$ python3 -q
>>> import numpy as np
>>> np.set_printoptions(precision=1, suppress=True, linewidth=120)
>>> def rd(a):
...     return np.round(a, 1) + 0
... 
>>> A = np.loadtxt("dump.csv", delimiter=",")
>>> print(A)
[[0. 0. 0. 0. 0. 0. 3. 3. 3.]
 [0. 0. 0. 0. 0. 2. 2. 1. 0.]
 [0. 0. 0. 0. 0. 3. 3. 2. 0.]
 [0. 0. 0. 0. 0. 1. 3. 0. 3.]
 [0. 0. 0. 0. 0. 0. 0. 3. 1.]
 [0. 2. 3. 1. 0. 0. 0. 0. 0.]
 [3. 2. 3. 3. 0. 0. 0. 0. 0.]
 [3. 1. 2. 0. 3. 0. 0. 0. 0.]
 [3. 0. 0. 3. 1. 0. 0. 0. 0.]]
>>> np.allclose(A @ A.T, A.T @ A)
True
>>> rd(np.linalg.det(A))
np.float64(0.0)
>>> rd(np.linalg.matrix_power(A, 2))
array([[27.,  9., 15., 18., 12.,  0.,  0.,  0.,  0.],
       [ 9.,  9., 14.,  8.,  3.,  0.,  0.,  0.,  0.],
       [15., 14., 22., 12.,  6.,  0.,  0.,  0.,  0.],
       [18.,  8., 12., 19.,  3.,  0.,  0.,  0.,  0.],
       [12.,  3.,  6.,  3., 10.,  0.,  0.,  0.,  0.],
       [ 0.,  0.,  0.,  0.,  0., 14., 16.,  8.,  3.],
       [ 0.,  0.,  0.,  0.,  0., 16., 31., 17., 18.],
       [ 0.,  0.,  0.,  0.,  0.,  8., 17., 23., 12.],
       [ 0.,  0.,  0.,  0.,  0.,  3., 18., 12., 19.]])
>>> feats = np.load("case14.npy")
>>> feats
array([[1. , 0.5, 0.2, 0.1, 0.1, 0. , 0. ],
       [0.5, 1. , 0.5, 0.2, 0.1, 0.1, 0. ],
       [0.2, 0.5, 1. , 0.5, 0.2, 0.1, 0.1],
       [0.1, 0.2, 0.5, 1. , 0.5, 0.2, 0.1],
       [0.1, 0.1, 0.2, 0.5, 1. , 0.5, 0.2],
       [0. , 0.1, 0.1, 0.2, 0.5, 1. , 0.5],
       [0. , 0. , 0.1, 0.1, 0.2, 0.5, 1. ]])
>>> # symmetric, so the eigenvalues are real
>>> A2 = feats / np.linalg.norm(feats, axis=1, keepdims=True)
>>> C2 = A2 @ A2.T
>>> rd(C2[0])
array([1. , 0.8, 0.5, 0.3, 0.2, 0.1, 0. ])
>>> np.argwhere(np.triu(np.abs(C2) > 0.95, 1))
array([], shape=(0, 2), dtype=int64)
>>> rd(C2)
array([[1. , 0.8, 0.5, 0.3, 0.2, 0.1, 0. ],
       [0.8, 1. , 0.8, 0.5, 0.3, 0.2, 0.1],
       [0.5, 0.8, 1. , 0.8, 0.5, 0.3, 0.2],
       [0.3, 0.5, 0.8, 1. , 0.8, 0.5, 0.3],
       [0.2, 0.3, 0.5, 0.8, 1. , 0.8, 0.5],
       [0.1, 0.2, 0.3, 0.5, 0.8, 1. , 0.8],
       [0. , 0.1, 0.2, 0.3, 0.5, 0.8, 1. ]])
>>> (C2 - 2 * np.eye(7)).round(6).argmax(axis=1)
array([1, 0, 3, 2, 3, 6, 5])
>>> rd(np.degrees(np.arccos(np.clip(C2[0, 6], -1, 1))))
np.float64(87.8)
